% ipython --no-banner

In [1]: import numpy as np

In [2]: import numpy.linalg as la

In [3]: np.set_printoptions(precision=2, suppress=True, linewidth=100, floatmode="fixed")

In [4]: data = np.load("mat.npy")

In [5]: data
Out[5]: 
array([[ 0,  2, -2,  2,  1,  0, -1, -3, -1,  3,  0, -2,  2],
       [ 0,  0,  1, -1,  3, -3, -2, -3, -3, -2, -3, -2, -1],
       [ 0,  0,  0, -3,  0, -2, -1, -1, -1,  0,  3, -3,  0],
       [ 0,  0,  0,  0, -3,  1,  1, -2, -3, -3,  0, -2, -3],
       [ 0,  0,  0,  0,  0,  1, -3,  0,  3,  1,  2,  0, -1],
       [ 0,  0,  0,  0,  0,  0, -3,  0,  2,  1, -2, -3, -2],
       [ 0,  0,  0,  0,  0,  0,  0, -2,  2,  2,  3,  1, -2],
       [ 0,  0,  0,  0,  0,  0,  0,  0,  1,  2,  3,  1,  3],
       [ 0,  0,  0,  0,  0,  0,  0,  0,  0,  2,  0,  0, -1],
       [ 0,  0,  0,  0,  0,  0,  0,  0,  0,  0,  3, -2, -3],
       [ 0,  0,  0,  0,  0,  0,  0,  0,  0,  0,  0, -2,  2],
       [ 0,  0,  0,  0,  0,  0,  0,  0,  0,  0,  0,  0,  1],
       [ 0,  0,  0,  0,  0,  0,  0,  0,  0,  0,  0,  0,  0]])

In [6]: x0 = np.array([-5, 5, -3, 1, 3, -6, 8, -1, 5, -8, 7, 5, -6])

In [7]: h = np.maximum(data @ x0, 0)

In [8]: np.maximum(data @ (3 * x0), 0)
Out[8]: array([  0,   0,   9,  36,   0,   0, 102,   0,   0,  87,   0,   0,   0])

In [9]: rank = la.matrix_rank(data)

In [10]: rank
Out[10]: np.int64(12)

In [11]: N = la.svd(data)[2][rank:].T

In [12]: [int(la.matrix_rank(np.delete(data, i, axis=0))) for i in range(13)]
Out[12]: [11, 11, 11, 11, 11, 11, 11, 11, 11, 11, 11, 11, 12]

In [13]: data @ N
Out[13]: 
array([[0.00],
       [0.00],
       [0.00],
       [0.00],
       [0.00],
       [0.00],
       [0.00],
       [0.00],
       [0.00],
       [0.00],
       [0.00],
       [0.00],
       [0.00]])

In [14]: N[:, 0] / N[np.abs(N[:, 0]).round(6).argmax(), 0]
Out[14]: array([1.00, 0.00, 0.00, 0.00, 0.00, 0.00, 0.00, 0.00, 0.00, 0.00, 0.00, 0.00, 0.00])

In [15]: la.matrix_rank(data.T @ data), la.matrix_rank(data @ data.T)
Out[15]: (np.int64(12), np.int64(12))

In [16]: [int(la.matrix_rank(data[:, :j + 1])) for j in range(13)]
Out[16]: [0, 1, 2, 3, 4, 5, 6, 7, 8, 9, 10, 11, 12]

In [17]: np.allclose(data @ N, 0)
Out[17]: True

In [18]: N.shape
Out[18]: (13, 1)

In [19]: mat = np.load("dump.npy")

In [20]: mat
Out[20]: 
array([[ 1, -1, -1, -2,  0,  1],
       [ 1,  1, -1, -1, -2,  0],
       [ 0,  1,  1, -1, -1, -2],
       [-2,  0,  1,  1, -1, -1],
       [-1, -2,  0,  1,  1, -1],
       [-1, -1, -2,  0,  1,  1]])

In [21]: np.fft.fft(mat[0])
Out[21]: array([-2.00+0.00j,  3.50+2.60j, -0.50+0.87j,  2.00-0.00j, -0.50-0.87j,  3.50-2.60j])

In [22]: np.sort(np.abs(np.fft.fft(mat[0]))), np.sort(la.svd(mat, compute_uv=False))
Out[22]: 
(array([1.00, 1.00, 2.00, 2.00, 4.36, 4.36]),
 array([1.00, 1.00, 2.00, 2.00, 4.36, 4.36]))

In [23]: arr = np.loadtxt("run10.csv", delimiter=",")

In [24]: arr
Out[24]: 
array([[0.00, 0.00, 0.00, 0.00, 0.00, 0.00, 0.00, 0.00, 1.00, 0.00],
       [0.00, 0.00, 0.00, 1.00, 0.00, 0.00, 0.00, 1.00, 0.00, 0.00],
       [0.00, 0.00, 0.00, 1.00, 1.00, 0.00, 1.00, 0.00, 0.00, 0.00],
       [0.00, 1.00, 1.00, 0.00, 0.00, 0.00, 0.00, 0.00, 1.00, 0.00],
       [0.00, 0.00, 1.00, 0.00, 0.00, 0.00, 1.00, 0.00, 0.00, 0.00],
       [0.00, 0.00, 0.00, 0.00, 0.00, 0.00, 0.00, 0.00, 0.00, 0.00],
       [0.00, 0.00, 1.00, 0.00, 1.00, 0.00, 0.00, 0.00, 0.00, 0.00],
       [0.00, 1.00, 0.00, 0.00, 0.00, 0.00, 0.00, 0.00, 1.00, 0.00],
       [1.00, 0.00, 0.00, 1.00, 0.00, 0.00, 0.00, 1.00, 0.00, 0.00],
       [0.00, 0.00, 0.00, 0.00, 0.00, 0.00, 0.00, 0.00, 0.00, 0.00]])

In [25]: # column 9 repeats column 5

In [26]: evals, evecs = la.eigh(arr)

In [27]: x0 = np.array([2, 0, -1, 2, -1, -3, 2, 3, -2, -1])

In [28]: np.abs(arr).sum(axis=1).max(), round(float(np.abs(evals).max()), 2)
Out[28]: (np.float64(3.0), 2.43)

In [29]: x0 @ arr @ x0
Out[29]: np.float64(-38.0)

In [30]: W0 = np.array([[0, 0, 0, 0, 0, 2, 0],
    ...:     [-4, 0, 0, 0, 0, 0, 0],
    ...:     [0, 5, 0, 0, 0, 0, 0],
    ...:     [0, 0, -5, 0, 0, 0, 0],
    ...:     [0, 0, 0, 0, 0, 0, 2],
    ...:     [0, 0, 0, 0, 3, 0, 0],
    ...:     [0, 0, 0, -4, 0, 0, 0]])

In [31]: u = np.array([-8, -3, -8, 7, -6, 3, -4])

In [32]: out = W0 + np.outer(u, np.eye(7)[4])

In [33]: round(float(la.det(out) / la.det(W0)), 2), round(float(1 + la.solve(W0, u)[4]), 2)
Out[33]: (2.0, 2.0)

In [34]: rng = np.random.default_rng(96)

In [35]: z = rng.permutation(7)

In [36]: out = W0[:, z] * rng.choice([-1, 1], 7)

In [37]: out
Out[37]: 
array([[ 0,  0, -2,  0,  0,  0,  0],
       [ 0,  0,  0,  0,  0,  0,  4],
       [ 0,  0,  0,  5,  0,  0,  0],
       [ 0,  0,  0,  0,  5,  0,  0],
       [ 0,  2,  0,  0,  0,  0,  0],
       [ 0,  0,  0,  0,  0, -3,  0],
       [-4,  0,  0,  0,  0,  0,  0]])

In [38]: left, _, VT = la.svd(W0.T @ out)

In [39]: left @ VT
Out[39]: 
array([[ 0.00,  0.00,  0.00,  0.00,  0.00,  0.00, -1.00],
       [ 0.00,  0.00,  0.00,  1.00,  0.00,  0.00,  0.00],
       [ 0.00,  0.00,  0.00,  0.00, -1.00,  0.00,  0.00],
       [ 1.00,  0.00,  0.00,  0.00,  0.00,  0.00,  0.00],
       [ 0.00,  0.00,  0.00,  0.00,  0.00, -1.00,  0.00],
       [ 0.00,  0.00, -1.00,  0.00,  0.00,  0.00,  0.00],
       [ 0.00,  1.00,  0.00,  0.00,  0.00,  0.00,  0.00]])

In [40]: z
Out[40]: array([3, 6, 5, 1, 2, 4, 0])

In [41]: x0 = np.array([-1, 0, 1, -3, -3, 1, 2])

In [42]: h = np.maximum(out @ x0, 0)

In [43]: np.maximum(out @ x0, 0) - np.maximum(-out @ x0, 0)
Out[43]: array([ -2,   8, -15, -15,   0,  -3,   4])

In [44]: np.maximum(out @ (3 * x0), 0)
Out[44]: array([ 0, 24,  0,  0,  0,  0, 12])

In [45]: out * (h > 1e-9)[:, None]
Out[45]: 
array([[ 0,  0,  0,  0,  0,  0,  0],
       [ 0,  0,  0,  0,  0,  0,  4],
       [ 0,  0,  0,  0,  0,  0,  0],
       [ 0,  0,  0,  0,  0,  0,  0],
       [ 0,  0,  0,  0,  0,  0,  0],
       [ 0,  0,  0,  0,  0,  0,  0],
       [-4,  0,  0,  0,  0,  0,  0]])

In [46]: A = np.diag(3 * np.array([0, 1, -2, -2, 1])) + np.array([[1, -2, 1, -2, -2],
    ...:     [-2, 2, -2, 1, 1],
    ...:     [1, 0, -1, 0, 1],
    ...:     [1, 1, -1, -1, 2],
    ...:     [-1, 0, 2, -1, 1]])

In [47]: A
Out[47]: 
array([[ 1, -2,  1, -2, -2],
       [-2,  5, -2,  1,  1],
       [ 1,  0, -7,  0,  1],
       [ 1,  1, -1, -7,  2],
       [-1,  0,  2, -1,  4]])

In [48]: x0 = np.array([2, 9, 5, 1, 0])

In [49]: target = A @ x0

In [50]: beta, lr = np.zeros(5), 1 / la.norm(A, 2) ** 2

In [51]: for i in range(15):
    ...:     beta -= lr * A.T @ (A @ beta - target)
    ...:     if i % 5 == 0: print(i, round(la.norm(A @ beta - target), 2))
    ...: 
0 24.26
5 5.49
10 2.62

In [52]: round(la.cond(A), 2)
Out[52]: np.float64(22.97)

In [53]: z = rng.permutation(5)

In [54]: z
Out[54]: array([0, 1, 2, 3, 4])

In [55]: out = A[z][:, z]

In [56]: np.allclose(out, A)
Out[56]: True

In [57]: round(float(la.det(out)), 2), round(la.det(A[z]), 2)
Out[57]: (-506.0, np.float64(-506.0))

In [58]: np.sort(np.abs(la.eigvals(out)))
Out[58]: array([0.41, 4.11, 6.23, 6.99, 6.99])

In [59]: X = np.loadtxt("sample0.csv", delimiter=",")

In [60]: X
Out[60]: 
array([[1.00, 1.00, 1.00, 0.00],
       [0.00, 0.00, 0.00, 0.00],
       [0.00, 0.00, 0.00, 0.00],
       [3.00, 2.00, 5.00, 2.00],
       [3.00, 3.00, 2.00, 1.00],
       [0.00, 0.00, 0.00, 0.00],
       [4.00, 2.00, 3.00, 1.00],
       [0.00, 0.00, 0.00, 0.00],
       [2.00, 3.00, 3.00, 3.00],
       [2.00, 0.00, 2.00, 0.00],
       [3.00, 1.00, 3.00, 0.00],
       [2.00, 0.00, 2.00, 0.00],
       [0.00, 1.00, 2.00, 2.00],
       [0.00, 0.00, 0.00, 0.00],
       [0.00, 0.00, 0.00, 0.00],
       [0.00, 0.00, 0.00, 0.00],
       [1.00, 1.00, 1.00, 0.00],
       [0.00, 0.00, 0.00, 0.00],
       [1.00, 1.00, 1.00, 0.00],
       [1.00, 1.00, 1.00, 0.00],
       [0.00, 1.00, 2.00, 2.00],
       [0.00, 0.00, 0.00, 0.00],
       [1.00, 1.00, 1.00, 0.00],
       [0.00, 1.00, 2.00, 2.00],
       [0.00, 0.00, 0.00, 0.00],
       [2.00, 3.00, 3.00, 3.00],
       [1.00, 2.00, 3.00, 2.00],
       [2.00, 3.00, 3.00, 3.00],
       [0.00, 0.00, 0.00, 0.00],
       [2.00, 2.00, 1.00, 1.00]])

In [61]: cov = np.cov(X, rowvar=False)

In [62]: np.argsort(-X.std(axis=0).round(6), kind="stable")
Out[62]: array([2, 0, 3, 1])

In [63]: np.corrcoef(X.T)
Out[63]: 
array([[1.00, 0.68, 0.76, 0.33],
       [0.68, 1.00, 0.75, 0.80],
       [0.76, 0.75, 1.00, 0.73],
       [0.33, 0.80, 0.73, 1.00]])

In [64]: np.polyfit(X[:, 0], X[:, 1], 1)
Out[64]: array([0.61, 0.34])

In [65]: cov.shape
Out[65]: (4, 4)

In [66]: round(float(np.corrcoef(X[:, 0], X[:, 1])[0, 1]), 2)
Out[66]: 0.68
